>>> import numpy as np
>>> np.set_printoptions(suppress=True, linewidth=100)
>>> rd = lambda a: np.round(a, 1) + 0
>>> M = np.loadtxt("dump.csv", delimiter=",")
>>> M
array([[20.8, -1.1, 14. , -3. , 21.6],
       [10.6,  0.3,  8.6,  7.9,  8.9],
       [10.9,  0.7,  8. ,  4.3, 10.5],
       [ 3.5,  2.6,  1.5, 10.3,  0.2],
       [ 6.8,  0.5,  7. ,  5.5,  7.2],
       [13.6,  2.6,  7.3,  2. , 14.8],
       [ 8.4,  1.4,  7. ,  8.5,  7.8],
       [11.3,  2.4,  5.3, 10. ,  7. ],
       [ 7. , -0.7,  9.9,  5.5,  9.3],
       [ 2.9, -5. , 13.3,  3. ,  6.4],
       [ 6.3,  2.4,  4.1,  8.9,  4.9],
       [ 5.4,  2.1,  4. ,  6.3,  5.2],
       [11.6, -1.5, 11.5,  1.4, 13.1],
       [-0.6,  0.3,  3.1, 13.6, -4.2],
       [ 5.2, -1.7,  8.6,  5.6,  5.1],
       [ 7.6, -3.6, 12.6,  3.5,  9. ],
       [16.4, -1.5, 13.2,  1.1, 16.7],
       [12.3,  4.6,  2.6, 12.1,  6.4],
       [13.3, -1.3, 11.9, -1.1, 15.7],
       [14.9,  1. ,  9.7,  3.5, 14.8],
       [ 4.3,  4.9,  0.4, 15.9,  0.1],
       [16. ,  3.1,  6.7,  4.7, 14.1],
       [14. , -5.5, 16.3,  3.7, 11.9],
       [ 8.5, -1.7, 10. ,  4.4,  8.5]])
>>> other = np.c_[M[:, :2] @ np.array([[0, 1], [-1, 2]]), np.array([0, 1, -1, -2, -1, -2, 0, -2, -2, -1, 1, 0, 2, -2, -2, -2, -2, 1, 2, 0, -2, 1, 2, 2])]
>>> print(rd(other))
[[ 1.1 18.6  0. ]
 [-0.3 11.2  1. ]
 [-0.7 12.3 -1. ]
 [-2.6  8.7 -2. ]
 [-0.5  7.8 -1. ]
 [-2.6 18.8 -2. ]
 [-1.4 11.2  0. ]
 [-2.4 16.1 -2. ]
 [ 0.7  5.6 -2. ]
 [ 5.  -7.1 -1. ]
 [-2.4 11.1  1. ]
 [-2.1  9.6  0. ]
 [ 1.5  8.6  2. ]
 [-0.3  0.  -2. ]
 [ 1.7  1.8 -2. ]
 [ 3.6  0.4 -2. ]
 [ 1.5 13.4 -2. ]
 [-4.6 21.5  1. ]
 [ 1.3 10.7  2. ]
 [-1.  16.9  0. ]
 [-4.9 14.1 -2. ]
 [-3.1 22.2  1. ]
 [ 5.5  3.   2. ]
 [ 1.7  5.1  2. ]]
>>> rd(np.linalg.lstsq(M, other[:, 0])[0])
array([ 0., -1.,  0.,  0.,  0.])
>>> np.linalg.matrix_rank(other)
np.int64(3)
>>> rd(np.linalg.norm(np.linalg.qr(M)[0].T @ other, axis=0) ** 2 / ((other ** 2).sum(axis=0) + 1e-12))
array([1. , 1. , 0.2])
>>> d = np.linalg.norm(M[:, None] - M[None], axis=-1)
>>> np.unravel_index(d.round(6).argmax(), d.shape)
(np.int64(0), np.int64(13))
>>> rd(np.linalg.norm(M - M.mean(axis=0), axis=1))
array([19.9,  2.4,  2.5, 13.6,  3.6,  8.4,  3.6,  6.2,  3.3, 10.6,  7.7,  7.3,  7.3, 19.1,  6.2,
        6.6, 12.5, 10.2, 11. ,  8.4, 17.1,  8.9, 11.4,  3.2])
>>> np.flatnonzero(d[3] < d.mean() / 2)
array([3])
>>> rd(d[:5, :5])
array([[ 0. , 20.4, 17.7, 33.2, 23. ],
       [20.4,  0. ,  4. , 13.7,  5.1],
       [17.7,  4. ,  0. , 15.6,  5.5],
       [33.2, 13.7, 15.6,  0. , 10.8],
       [23. ,  5.1,  5.5, 10.8,  0. ]])
>>> d.mean(axis=1).argmax()
np.int64(0)
>>> Xc = (M - M.mean(axis=0)) / M.std(axis=0)
>>> rd(Xc.std(axis=0))
array([1., 1., 1., 1., 1.])
>>> print(np.argwhere(np.abs(Xc) > 2))
[[ 0  0]
 [ 0  4]
 [13  0]
 [13  4]
 [20  3]
 [22  1]]
>>> b = np.linalg.lstsq(np.delete(Xc, 0, axis=1), Xc[:, 0])[0]
>>> print(rd(b))
[-4.2 -5.1  2.   5.1]
>>> np.argsort(-np.linalg.norm(M, axis=0).round(6), kind="stable")[:3]
array([0, 4, 2])
>>> print([round(float(x), 1) for x in np.linalg.svd(M, compute_uv=False)[:3]])
[86.9, 32.2, 18.9]
>>> rd(np.abs(np.linalg.svd(M)[2][-1]))
array([0.1, 0.7, 0.5, 0.3, 0.4])
>>> other = np.array([[0, 0, 2], [1, 1, 0], [3, 2, 0]])
>>> F = np.block([[np.zeros((3, 3)), other], [other.T, np.zeros((3, 3))]])
>>> F
array([[0., 0., 0., 0., 0., 2.],
       [0., 0., 0., 1., 1., 0.],
       [0., 0., 0., 3., 2., 0.],
       [0., 1., 3., 0., 0., 0.],
       [0., 1., 2., 0., 0., 0.],
       [2., 0., 0., 0., 0., 0.]])
>>> # 2 groups of indices that never mix
>>> ev, vecs = np.linalg.eigh(F)
>>> vec = np.array([0, -3, -3, 4, 2, 2])
>>> print((np.sign(vecs[:, -1].round(6)) == np.sign(vecs[0, -1].round(6))).astype(int))
[1 0 0 0 0 1]
>>> rd(vecs * np.maximum(ev, 0) @ vecs.T)
array([[1. , 0. , 0. , 0. , 0. , 1. ],
       [0. , 0.4, 0.6, 0.5, 0.5, 0. ],
       [0. , 0.6, 1.7, 1.5, 1. , 0. ],
       [0. , 0.5, 1.5, 1.3, 0.8, 0. ],
       [0. , 0.5, 1. , 0.8, 0.7, 0. ],
       [1. , 0. , 0. , 0. , 0. , 1. ]])
>>> rng = np.random.default_rng(8784)
>>> labels = rng.permutation(6)
>>> other = F[:, labels] * rng.choice([-1, 1], 6)
>>> print(other)
[[ 0. -0. -2. -0.  0.  0.]
 [ 1. -0. -0. -0.  0.  1.]
 [ 3. -0. -0. -0.  0.  2.]
 [ 0. -1. -0. -3.  0.  0.]
 [ 0. -1. -0. -2.  0.  0.]
 [ 0. -0. -0. -0.  2.  0.]]
>>> Uu, _, VT = np.linalg.svd(F.T @ other)
>>> labels
array([3, 1, 5, 2, 0, 4])
>>> Uu, sig, VT = np.linalg.svd(other, full_matrices=False)
>>> rd(Uu.T @ Uu)
array([[1., 0., 0., 0., 0., 0.],
       [0., 1., 0., 0., 0., 0.],
       [0., 0., 1., 0., 0., 0.],
       [0., 0., 0., 1., 0., 0.],
       [0., 0., 0., 0., 1., 0.],
       [0., 0., 0., 0., 0., 1.]])
>>> rd(np.sqrt((sig ** 2).sum())), rd(np.linalg.norm(other))
(np.float64(6.2), np.float64(6.2))
>>> Uu.shape, sig.shape, VT.shape
((6, 6), (6,), (6, 6))
>>> print(rd(sig / sig[0]))
[1.  1.  0.5 0.5 0.1 0.1]
>>> print(rd(Uu.T @ other @ VT.T))
[[3.9 0.  0.  0.  0.  0. ]
 [0.  3.9 0.  0.  0.  0. ]
 [0.  0.  2.  0.  0.  0. ]
 [0.  0.  0.  2.  0.  0. ]
 [0.  0.  0.  0.  0.3 0. ]
 [0.  0.  0.  0.  0.  0.3]]
>>> (sig > 1e-8).sum()
np.int64(6)
>>> rd(VT @ VT.T)
array([[1., 0., 0., 0., 0., 0.],
       [0., 1., 0., 0., 0., 0.],
       [0., 0., 1., 0., 0., 0.],
       [0., 0., 0., 1., 0., 0.],
       [0., 0., 0., 0., 1., 0.],
       [0., 0., 0., 0., 0., 1.]])
>>> rd(np.cumsum(sig ** 2) / np.sum(sig ** 2))
array([0.4, 0.8, 0.9, 1. , 1. , 1. ])
>>> A = np.load("run6.npy")
>>> A
array([[5, 6, 1, 5, 5, 4, 8],
       [9, 8, 7, 7, 7, 8, 3],
       [3, 3, 9, 0, 2, 7, 1],
       [5, 2, 0, 5, 7, 5, 5],
       [2, 5, 8, 9, 7, 7, 0]])
>>> rd(np.linalg.norm(F, axis=1))
array([2. , 1.4, 3.6, 3.2, 2.2, 2. ])
>>> rd(np.linalg.norm(F[0], 1)), rd(np.linalg.norm(F[0], np.inf))
(np.float64(2.0), np.float64(2.0))
>>> np.linalg.norm(F, axis=1).argmax()
np.int64(2)
>>> print(rd(np.linalg.norm(F) ** 2 / np.linalg.norm(F, 2) ** 2))
2.5
>>> rd(np.linalg.norm(F, 1)), rd(np.linalg.norm(F, np.inf))
(np.float64(5.0), np.float64(5.0))
>>> F[0] @ F[3]
np.float64(0.0)
>>> rd(np.linalg.norm(F[0] - F[3]))
np.float64(3.7)
>>> rd(np.linalg.norm(F, 2))
np.float64(3.9)
>>> W0 = np.triu(rng.random((4, 4)) < 0.6, 1).astype(int)
>>> W0 = W0 + W0.T
>>> print(W0)
[[0 1 1 1]
 [1 0 0 1]
 [1 0 0 1]
 [1 1 1 0]]
>>> # column 2 repeats column 1
>>> ev, vecs = np.linalg.eigh(W0)
>>> vec = np.array([1, -2, 0, 0])
>>> print((np.sign(vecs[:, -1].round(6)) == np.sign(vecs[0, -1].round(6))).astype(int))
[1 1 1 1]
>>> vec @ W0 @ vec
np.int64(-4)
>>> r = np.linalg.matrix_rank(W0)
>>> print(r)
3
>>> null = np.linalg.svd(W0)[2][r:].T
>>> [int(np.linalg.matrix_rank(W0[:, :j + 1])) for j in range(4)]
[1, 2, 2, 3]
>>> rd(null[:, 0] / null[np.abs(null[:, 0]).round(6).argmax(), 0])
array([ 0.,  1., -1.,  0.])
>>> rd(W0 @ null)
array([[0.],
       [0.],
       [0.],
       [0.]])
>>> np.allclose(W0 @ null, 0)
True
>>> null.shape
(4, 1)
>>> W0.sum(axis=0)
array([3, 2, 2, 3])
>>> W0 @ W0
array([[3, 1, 1, 2],
       [1, 2, 2, 1],
       [1, 2, 2, 1],
       [2, 1, 1, 3]])
>>> np.argwhere(np.triu(W0))
array([[0, 1],
       [0, 2],
       [0, 3],
       [1, 3],
       [2, 3]])
>>> L = np.diag(W0.sum(axis=1)) - W0
>>> print(L @ np.ones(4))
[0. 0. 0. 0.]
>>> rd(np.linalg.eigvalsh(L))
array([0., 2., 4., 4.])
>>> print((np.linalg.eigvalsh(L) < 1e-8).sum())
1
>>> np.linalg.matrix_rank(L)
np.int64(3)
>>> print(np.allclose(W0, W0.T))
True
>>> rd(np.sort(np.abs(np.linalg.eigvals(W0))))
array([0. , 1. , 1.6, 2.6])
>>> assert W0 == W0.T
Traceback (most recent call last):
  File "<python-input-83>", line 1, in <module>
    assert W0 == W0.T
           ^^^^^^^^^^
ValueError: The truth value of an array with more than one element is ambiguous. Use a.any() or a.all()
>>> rd(np.abs(np.linalg.eigvals(W0)).max())
np.float64(2.6)
>>> (W0 + W0.T) / 2
array([[0., 1., 1., 1.],
       [1., 0., 0., 1.],
       [1., 0., 0., 1.],
       [1., 1., 1., 0.]])
>>> np.allclose(W0 @ W0.T, W0.T @ W0)
True
>>> print((W0 - W0.T) / 2)
[[0. 0. 0. 0.]
 [0. 0. 0. 0.]
 [0. 0. 0. 0.]
 [0. 0. 0. 0.]]
>>> rd(np.linalg.norm(W0))
np.float64(3.2)
>>> rd(W0.mean(axis=0))
array([0.8, 0.5, 0.5, 0.8])
>>> np.zeros(4, 4)
Traceback (most recent call last):
  File "<python-input-90>", line 1, in <module>
    np.zeros(4, 4)
    ~~~~~~~~^^^^^^
TypeError: Cannot interpret '4' as a data type
>>> np.unravel_index(np.abs(W0).argmax(), W0.shape)
(np.int64(0), np.int64(1))
>>> W0[:, 4]
Traceback (most recent call last):
  File "<python-input-92>", line 1, in <module>
    W0[:, 4]
    ~~^^^^^^
IndexError: index 4 is out of bounds for axis 1 with size 4
>>> W0.sum(axis=1)
array([3, 2, 2, 3])
>>> W0[4]
Traceback (most recent call last):
  File "<python-input-94>", line 1, in <module>
    W0[4]
    ~~^^^
IndexError: index 4 is out of bounds for axis 0 with size 4
>>> J = (rng.random((5, 5)) < 0.3) + np.eye(5)
>>> J /= J.sum(axis=1, keepdims=True)
>>> rd(J)
array([[0.5, 0. , 0.2, 0.2, 0. ],
       [0. , 0.5, 0.5, 0. , 0. ],
       [0. , 0. , 0.3, 0.3, 0.3],
       [0. , 0. , 0. , 0.5, 0.5],
       [0. , 0. , 0. , 0. , 1. ]])
>>> proj = M @ np.linalg.solve(M.T @ M, M.T)
>>> print(rd(np.trace(proj)))
5.0
>>> print(rd(np.linalg.eigvalsh(proj)))
[0. 0. 0. 0. 0. 0. 0. 0. 0. 0. 0. 0. 0. 0. 0. 0. 0. 0. 0. 1. 1. 1. 1. 1.]
>>> rd(np.diag(proj))
array([0.3, 0.2, 0.1, 0.3, 0.1, 0.2, 0.2, 0.2, 0.3, 0.3, 0.1, 0.2, 0.1, 0.3, 0.1, 0.2, 0.1, 0.3,
       0.2, 0.1, 0.3, 0.2, 0.5, 0.1])
>>> m1 = np.loadtxt("layer7.csv", delimiter=",")
>>> m1
array([[43.,  1.,  2.,  0.,  3.],
       [ 1., 81.,  0.,  1.,  1.],
       [ 2.,  3.,  2.,  0.,  3.],
       [ 0.,  3.,  0., 63.,  3.],
       [ 3.,  1.,  0.,  2., 42.]])
>>> Uu, sig, VT = np.linalg.svd(F, full_matrices=False)
>>> rd(Uu.T @ F @ VT.T)
array([[3.9, 0. , 0. , 0. , 0. , 0. ],
       [0. , 3.9, 0. , 0. , 0. , 0. ],
       [0. , 0. , 2. , 0. , 0. , 0. ],
       [0. , 0. , 0. , 2. , 0. , 0. ],
       [0. , 0. , 0. , 0. , 0.3, 0. ],
       [0. , 0. , 0. , 0. , 0. , 0.3]])
>>> np.allclose(Uu * sig @ VT, F)
True
>>> rd(np.cumsum(sig ** 2) / np.sum(sig ** 2))
array([0.4, 0.8, 0.9, 1. , 1. , 1. ])
>>> rd(sig / sig[0])
array([1. , 1. , 0.5, 0.5, 0.1, 0.1])
>>> rd(sig)
array([3.9, 3.9, 2. , 2. , 0.3, 0.3])
